In [1]: import numpy as np

In [2]: from numpy import linalg as LA

In [3]: np.set_printoptions(precision=3, suppress=True, linewidth=140)

In [4]: M2 = np.array([[-2, 0, 0, 0], [-1, -3, 0, -3], [-3, 1, -2, 0], [-1, 2, 3, -2]])

In [5]: M = M2 + M2.T

In [6]: M
Out[6]: 
array([[-4, -1, -3, -1],
       [-1, -6,  1, -1],
       [-3,  1, -4,  3],
       [-1, -1,  3, -4]])

In [7]: [round(float(LA.det(M[:i, :i])), 2) + 0 for i in range(1, 5)]
Out[7]: [-4.0, 23.0, -28.0, -183.0]

In [8]: round(float(LA.eigvalsh(M).min()), 3)
Out[8]: -8.152

In [9]: W1 = np.array([[2, 2, 0, 1, 3, 0],
   ...:     [2, 3, 2, 0, 3, 0],
   ...:     [1, 0, 1, 3, 3, 0],
   ...:     [0, 2, 1, 0, 2, 0]])

In [10]: c = np.array([6, 2, 0, 5, 1, 2])

In [11]: act = np.maximum(M @ W1 + c, 0)

In [12]: (act > 0).mean(axis=0)
Out[12]: array([0.25, 0.25, 0.25, 0.5 , 0.  , 1.  ])

In [13]: C = np.array([[0, 2], [2, 1], [0, 3], [3, 0], [1, 0], [3, 0]])

In [14]: W1 @ C
Out[14]: 
array([[10,  6],
       [ 9, 13],
       [12,  5],
       [ 6,  5]])

In [15]: (act @ C).round(6).argmax(axis=1)
Out[15]: array([0, 0, 0, 0])

In [16]: M2 = M[0, 0] * M[1:] - np.outer(M[1:, 0], M[0])

In [17]: M2
Out[17]: 
array([[  0,  23,  -7,   3],
       [  0,  -7,   7, -15],
       [  0,   3, -15,  15]])

In [18]: LA.matrix_rank(M2), LA.matrix_rank(M)
Out[18]: (np.int64(3), np.int64(4))

In [19]: M[:, 0] / M[0, 0]
Out[19]: array([1.  , 0.25, 0.75, 0.25])

In [20]: F = np.load("block17.npy")

In [21]: F
Out[21]: 
array([[ 0.572,  4.804,  1.645],
       [ 2.094,  4.326, -0.458],
       [-0.067, -3.434,  3.586],
       [-0.475, -4.059, -3.887],
       [-1.845,  0.05 , -2.805],
       [ 0.853, -1.789,  0.119],
       [ 0.215,  3.454, -4.714],
       [-0.503,  1.922, -1.994],
       [-1.641, -3.885, -1.445],
       [-2.818,  0.188,  3.13 ],
       [ 0.821, -1.335, -4.96 ],
       [ 3.393,  2.605, -2.725],
       [ 3.296, -4.295,  0.307],
       [-3.253, -2.401, -1.184],
       [ 6.423,  1.7  , -1.688],
       [ 0.229, -3.93 , -2.146],
       [-2.085, -3.885,  1.572],
       [-1.538,  2.839, -1.002],
       [ 1.037,  1.803, -1.224],
       [ 0.072, -2.462, -3.932],
       [-1.096,  1.072, -1.447]])

In [22]: M2 = np.c_[F[:, :1] @ np.array([[2]]), np.array([0, 2, 1, 1, 1, 1, 1, 2, 1, 0, 1, 2, 1, 0, 1, 1, 2, 1, 2, 1, 1])]

In [23]: M2
Out[23]: 
array([[ 1.144,  0.   ],
       [ 4.188,  2.   ],
       [-0.134,  1.   ],
       [-0.95 ,  1.   ],
       [-3.69 ,  1.   ],
       [ 1.706,  1.   ],
       [ 0.43 ,  1.   ],
       [-1.006,  2.   ],
       [-3.282,  1.   ],
       [-5.636,  0.   ],
       [ 1.642,  1.   ],
       [ 6.786,  2.   ],
       [ 6.592,  1.   ],
       [-6.506,  0.   ],
       [12.846,  1.   ],
       [ 0.458,  1.   ],
       [-4.17 ,  2.   ],
       [-3.076,  1.   ],
       [ 2.074,  2.   ],
       [ 0.144,  1.   ],
       [-2.192,  1.   ]])

In [24]: LA.matrix_rank(M2)
Out[24]: np.int64(2)

In [25]: np.round(LA.lstsq(F, M2[:, 0])[0], 3) + 0
Out[25]: array([2., 0., 0.])

In [26]: LA.matrix_rank(np.c_[F, M2])
Out[26]: np.int64(4)

In [27]: hat = F @ LA.solve(F.T @ F, F.T)

In [28]: np.allclose(hat @ hat, hat)
Out[28]: True

In [29]: LA.matrix_rank(np.eye(21) - hat)
Out[29]: np.int64(18)

In [30]: O, R = LA.qr(F)

In [31]: np.round(abs(R[0, 0]), 3), np.round(LA.norm(F[:, 0]), 3)
Out[31]: (np.float64(10.195), np.float64(10.195))

In [32]: np.abs(np.diag(R))
Out[32]: array([10.195, 13.336, 11.658])

In [33]: O @ R
Out[33]: 
array([[ 0.572,  4.804,  1.645],
       [ 2.094,  4.326, -0.458],
       [-0.067, -3.434,  3.586],
       [-0.475, -4.059, -3.887],
       [-1.845,  0.05 , -2.805],
       [ 0.853, -1.789,  0.119],
       [ 0.215,  3.454, -4.714],
       [-0.503,  1.922, -1.994],
       [-1.641, -3.885, -1.445],
       [-2.818,  0.188,  3.13 ],
       [ 0.821, -1.335, -4.96 ],
       [ 3.393,  2.605, -2.725],
       [ 3.296, -4.295,  0.307],
       [-3.253, -2.401, -1.184],
       [ 6.423,  1.7  , -1.688],
       [ 0.229, -3.93 , -2.146],
       [-2.085, -3.885,  1.572],
       [-1.538,  2.839, -1.002],
       [ 1.037,  1.803, -1.224],
       [ 0.072, -2.462, -3.932],
       [-1.096,  1.072, -1.447]])

In [34]: cen = F - F.mean(axis=0)

In [35]: Uu, s, Vt = LA.svd(cen, full_matrices=False)

In [36]: round((s ** 2).sum() ** 2 / (s ** 4).sum(), 3)
Out[36]: np.float64(2.633)

In [37]: Vt[0] * np.sign(Vt[0, np.abs(Vt[0]).argmax()])
Out[37]: array([ 0.353,  0.922, -0.159])

In [38]: LA.matrix_rank(cen)
Out[38]: np.int64(3)

In [39]: np.abs(Vt[0]).argmax()
Out[39]: np.int64(1)

In [40]: (np.sign(Uu[:, 0]) == np.sign(Uu[0, 0])).astype(int)
Out[40]: array([1, 1, 0, 0, 0, 0, 1, 1, 0, 0, 0, 1, 0, 0, 1, 0, 0, 1, 1, 0, 1])

In [41]: rng = np.random.default_rng(2453)

In [42]: lab = rng.permutation(3)

In [43]: M2 = F[:, lab] * rng.choice([-1, 1], 3)

In [44]: M2
Out[44]: 
array([[-0.572, -1.645, -4.804],
       [-2.094,  0.458, -4.326],
       [ 0.067, -3.586,  3.434],
       [ 0.475,  3.887,  4.059],
       [ 1.845,  2.805, -0.05 ],
       [-0.853, -0.119,  1.789],
       [-0.215,  4.714, -3.454],
       [ 0.503,  1.994, -1.922],
       [ 1.641,  1.445,  3.885],
       [ 2.818, -3.13 , -0.188],
       [-0.821,  4.96 ,  1.335],
       [-3.393,  2.725, -2.605],
       [-3.296, -0.307,  4.295],
       [ 3.253,  1.184,  2.401],
       [-6.423,  1.688, -1.7  ],
       [-0.229,  2.146,  3.93 ],
       [ 2.085, -1.572,  3.885],
       [ 1.538,  1.002, -2.839],
       [-1.037,  1.224, -1.803],
       [-0.072,  3.932,  2.462],
       [ 1.096,  1.447, -1.072]])

In [45]: Uu, _, Vt = LA.svd(F.T @ M2)

In [46]: np.round(Uu @ Vt, 3) + 0
Out[46]: 
array([[-1.,  0.,  0.],
       [ 0.,  0., -1.],
       [ 0., -1.,  0.]])
